$ python -q
>>> import numpy as np
>>> import numpy.linalg as la
>>> np.set_printoptions(precision=4, suppress=True, linewidth=120, legacy="1.25")
>>> def rnd(a):
...     return np.round(a, 4) + 0
... 
>>> W0 = np.load("layer1.npy")
>>> W0
array([[ 1.4   , -1.1123, -0.1   ],
       [-0.8   ,  0.6803,  1.8   ],
       [-0.1   , -0.0253,  0.    ],
       [ 0.9   , -0.8842, -0.1   ],
       [ 0.6   , -0.466 , -0.8   ],
       [-1.6   ,  1.6388, -0.6   ],
       [ 0.4   , -0.4993,  0.6   ],
       [-0.6   ,  0.6814,  0.3   ],
       [-0.6   ,  0.5675,  0.    ],
       [ 0.1   , -0.1462,  0.4   ],
       [ 1.    , -0.8067,  0.1   ],
       [-1.    ,  0.9917, -0.1   ],
       [-1.4   ,  1.2127,  0.7   ],
       [-0.3   ,  0.3222, -0.8   ],
       [-0.7   ,  0.584 ,  1.5   ],
       [-2.1   ,  2.0039,  0.2   ],
       [ 0.2   , -0.1214,  1.3   ],
       [-0.2   ,  0.1936, -0.3   ],
       [-0.6   ,  0.5042, -1.1   ]])
>>> basis = W0[[7, 3]].astype(float)
>>> for _ in range(3):
...     lab = la.norm(W0[:, None] - basis, axis=-1).argmin(axis=1)
...     basis = np.array([W0[lab == j].mean(axis=0) for j in range(2)])
... 
>>> lab
array([1, 0, 0, 1, 1, 0, 1, 0, 0, 1, 1, 0, 0, 0, 0, 0, 1, 0, 0])
>>> rnd(basis)
array([[-0.8333,  0.7796,  0.1333],
       [ 0.6571, -0.5766,  0.2   ]])
>>> np.abs(basis[1] - basis[0]).argmax()
0
>>> rnd(basis[1] - basis[0])
array([ 1.4905, -1.3562,  0.0667])
>>> np.bincount(lab)
array([12,  7])
>>> Xs = W0 - W0.mean(axis=0)
>>> V = la.svd(Xs)[2][:2]
>>> B = Xs - Xs @ V.T @ V
>>> rnd(np.diag(V.T @ V))
array([0.5396, 0.4613, 0.9991])
>>> la.norm(B, axis=1).round(6).argmax()
0
>>> rnd((Xs @ V.T).std(axis=0))
array([1.2128, 0.751 ])
>>> x = np.array([1, 2, 2])
>>> target = W0 @ x
>>> rnd(la.lstsq(W0, target)[0])
array([1., 2., 2.])
>>> rnd(la.solve(W0.T @ W0, W0.T @ target))
array([1., 2., 2.])
>>> rng = np.random.default_rng(74268)
>>> target = target + 0.3 * rng.normal(size=19)
>>> rnd(target)
array([-1.0549,  4.0863,  0.059 , -0.953 , -1.5583, -0.1907,  0.5265,  1.5625,  0.3817,  0.8566, -0.6261,  1.1421,
        2.2238, -1.0386,  3.3238,  2.693 ,  2.7974, -1.059 , -1.6504])
>>> beta, *_ = la.lstsq(W0, target)
>>> rnd(la.norm(target - W0 @ beta))
1.3011
>>> beta.round()
array([1., 2., 2.])
>>> rnd(W0.T @ (target - W0 @ beta))
array([0., 0., 0.])
>>> [round(float(la.norm(la.solve(W0.T @ W0 + lam * np.eye(3), W0.T @ target))), 2) for lam in (0, 1, 10, 100)]
[2.83, 1.89, 1.16, 0.27]
>>> rnd(beta)
array([0.8592, 1.8232, 1.9906])
>>> feats = np.array([[1, 2, 2],
...     [-1, -1, 5],
...     [-1, 1, 7],
...     [-4, 0, 10],
...     [-1, 2, 9],
...     [1, 2, 7],
...     [3, 3, 8],
...     [0, 1, 9],
...     [2, -1, 11],
...     [4, -1, 10],
...     [4, 1, 7]])
>>> Xs = feats - feats.mean(axis=0)
>>> V = la.svd(Xs)[2][:1]
>>> B = Xs - Xs @ V.T @ V
>>> rnd(np.diag(V.T @ V))
array([0.0022, 0.0608, 0.9371])
>>> la.norm(B, axis=1).round(6).argmax()
3
>>> rnd(np.cov(Xs @ V.T, rowvar=False))
6.9368
>>> rnd(la.norm(B) / la.norm(Xs))
0.7245
>>> rnd((Xs @ V.T).std(axis=0))
array([2.5112])
>>> B = np.array([[-1, -5], [-3, 0], [0, 3]])
>>> np.einsum("ij,ij->i", feats, feats)
array([  9,  27,  51, 116,  86,  54,  82,  82, 126, 117,  66])
>>> np.einsum("ik,kj->ij", feats, B)
array([[ -7,   1],
       [  4,  20],
       [ -2,  26],
       [  4,  50],
       [ -5,  32],
       [ -7,  16],
       [-12,   9],
       [ -3,  27],
       [  1,  23],
       [ -1,  10],
       [ -7,   1]])
>>> B.T @ feats.T
array([[ -7,   4,  -2,   4,  -5,  -7, -12,  -3,   1,  -1,  -7],
       [  1,  20,  26,  50,  32,  16,   9,  27,  23,  10,   1]])
>>> F = np.load("m.npy")
>>> F
array([[ -0.1,  -0.6,   1. ],
       [ -1. ,   0.4,   0.5],
       [ -1.6,  -1.7,   1.2],
       [  0.1,   0.3,   0.5],
       [  0.8,  -1.2,   1.5],
       [ -0.2,  -2.3,  -0.6],
       [  0. ,   0.5,  -0.3],
       [ -0.6,   0. ,   0.5],
       [  1.2,  -0.7,  -0.1],
       [-18. , -12. ,   0. ],
       [ -0.9,   1.1,   0.4]])
>>> Xs = F - F.mean(axis=0)
>>> left, sigma, vt = la.svd(Xs, full_matrices=False)
>>> rnd(sigma)
array([20.393 ,  3.1635,  1.9957])
>>> rnd(sigma ** 2 / (sigma ** 2).sum())
array([0.9675, 0.0233, 0.0093])
>>> np.searchsorted(np.cumsum(sigma ** 2) / (sigma ** 2).sum(), 0.9) + 1
1
>>> np.abs(vt[0]).argmax()
0
>>> B = np.c_[F[:, :1] @ np.array([[0]]), np.array([2, 2, 3, 2, 1, 2, 1, 3, 0, 0, -2])]
>>> B
array([[ 0.,  2.],
       [ 0.,  2.],
       [ 0.,  3.],
       [ 0.,  2.],
       [ 0.,  1.],
       [ 0.,  2.],
       [ 0.,  1.],
       [ 0.,  3.],
       [ 0.,  0.],
       [ 0.,  0.],
       [ 0., -2.]])
>>> la.matrix_rank(np.c_[F, B])
4
>>> M = np.loadtxt("arr.csv", delimiter=",")
>>> M
array([[-1.4349,  3.1733, -1.0004],
       [ 1.5182, -5.0512,  3.8987],
       [ 1.1347, -1.3982, -2.1688],
       [ 0.0705, -0.9693,  1.4478],
       [-0.349 ,  1.798 , -2.8597],
       [ 0.3903, -0.742 ,  1.4094],
       [-0.1103,  0.9686, -1.5616],
       [ 0.6981, -1.6553,  0.2882],
       [-1.5573,  4.9954, -3.8298],
       [ 1.3362, -3.3102,  0.9156],
       [ 0.6743, -0.7933, -0.9687],
       [ 1.3473, -2.2612, -0.4491],
       [ 0.2172, -1.9887,  2.9489],
       [ 0.1981, -1.6353,  2.8464],
       [ 1.8792, -4.9425,  3.908 ],
       [ 0.7489, -2.346 ,  2.001 ],
       [-0.8718,  2.6587, -1.8844],
       [-0.5671,  0.7994,  1.121 ],
       [-1.2245,  2.3756,  0.3173],
       [-1.4369,  4.8765, -3.9965],
       [ 0.0326, -0.8975,  1.5676]])
>>> Xs = (M - M.mean(axis=0)) / M.std(axis=0)
>>> np.argwhere(np.abs(Xs) > 2)
array([], shape=(0, 2), dtype=int64)
>>> beta = la.lstsq(np.delete(Xs, 2, axis=1), Xs[:, 2])[0]
>>> np.abs(beta).argmax()
1
>>> rnd(1 - np.var(Xs[:, 2] - np.delete(Xs, 2, axis=1) @ beta))
0.9498
>>> B = M / np.sqrt((M ** 2).mean(axis=1, keepdims=True))
>>> la.matrix_rank(M - M.mean(axis=1, keepdims=True))
2
>>> rnd(np.abs(la.svd(M)[2][-1]))
array([0.879 , 0.4358, 0.1933])
>>> rnd(la.norm(M, 2) / la.norm(M))
0.9459
>>> x = np.array([3, 1, -1])
>>> h1 = np.maximum(M @ x, 0)
>>> rnd(M.T @ h1)
array([ -6.878 ,  43.8703, -63.6736])
